$ python3 -q
>>> import numpy as np
>>> from numpy import linalg as LA
>>> np.set_printoptions(precision=2, suppress=True, linewidth=100)
>>> W0 = np.loadtxt("data.csv", delimiter=",")
>>> print(W0)
[[ 3.  1.  0.  1.]
 [ 2. -3.  0. -2.]
 [ 0.  0.  2.  0.]
 [ 2. -2.  0. -2.]]
>>> q = W0.astype(float).copy()
>>> for j in range(4):
...     q[:, j] -= q[:, :j] @ (q[:, :j].T @ q[:, j])
...     q[:, j] /= LA.norm(q[:, j])
... 
>>> np.round(q.T @ W0, 2) + 0
array([[ 4.12, -1.7 ,  0.  , -1.21],
       [ 0.  ,  3.33,  0.  ,  2.68],
       [ 0.  ,  0.  ,  2.  ,  0.  ],
       [ 0.  ,  0.  ,  0.  ,  0.58]])
>>> print((LA.matrix_power((W0 != 0) + (W0.T != 0) + np.eye(4), 4) > 0).astype(int))
[[1 1 0 1]
 [1 1 0 1]
 [0 0 1 0]
 [1 1 0 1]]
>>> W0 @ W0
array([[13., -2.,  0., -1.],
       [-4., 15.,  0., 12.],
       [ 0.,  0.,  4.,  0.],
       [-2., 12.,  0., 10.]])
>>> print(round(float(LA.det(W0)), 2))
16.0
>>> (W0 != 0).astype(int)
array([[1, 1, 0, 1],
       [1, 1, 0, 1],
       [0, 0, 1, 0],
       [1, 1, 0, 1]])
>>> other = np.array([[1, 2], [0, 2]])
>>> C = np.kron(other, W0)
>>> C
array([[ 3.,  1.,  0.,  1.,  6.,  2.,  0.,  2.],
       [ 2., -3.,  0., -2.,  4., -6.,  0., -4.],
       [ 0.,  0.,  2.,  0.,  0.,  0.,  4.,  0.],
       [ 2., -2.,  0., -2.,  4., -4.,  0., -4.],
       [ 0.,  0.,  0.,  0.,  6.,  2.,  0.,  2.],
       [ 0., -0.,  0., -0.,  4., -6.,  0., -4.],
       [ 0.,  0.,  0.,  0.,  0.,  0.,  4.,  0.],
       [ 0., -0.,  0., -0.,  4., -4.,  0., -4.]])
>>> round(LA.norm(C, 2), 2), round(float(LA.norm(other, 2) * LA.norm(W0, 2)), 2)
(np.float64(15.72), 15.72)
>>> other = np.array([[-2]])
>>> C = np.array([[2, 3], [2, -3]])
>>> J = np.block([[other, np.array([[2, 0]])], [np.zeros((2, 1)), C]])
>>> J
array([[-2.,  2.,  0.],
       [ 0.,  2.,  3.],
       [ 0.,  2., -3.]])
>>> vec = np.array([1, 2, 2])
>>> target = J @ vec
>>> beta, lr = np.zeros(3), 1 / LA.norm(J, 2) ** 2
>>> for i in range(6):
...     beta -= lr * J.T @ (J @ beta - target)
...     if i % 1 == 0: print(i, round(LA.norm(J @ beta - target), 2))
... 
0 2.6
1 1.98
2 1.7
3 1.48
4 1.29
5 1.12
>>> round(LA.cond(J), 2)
np.float64(2.77)
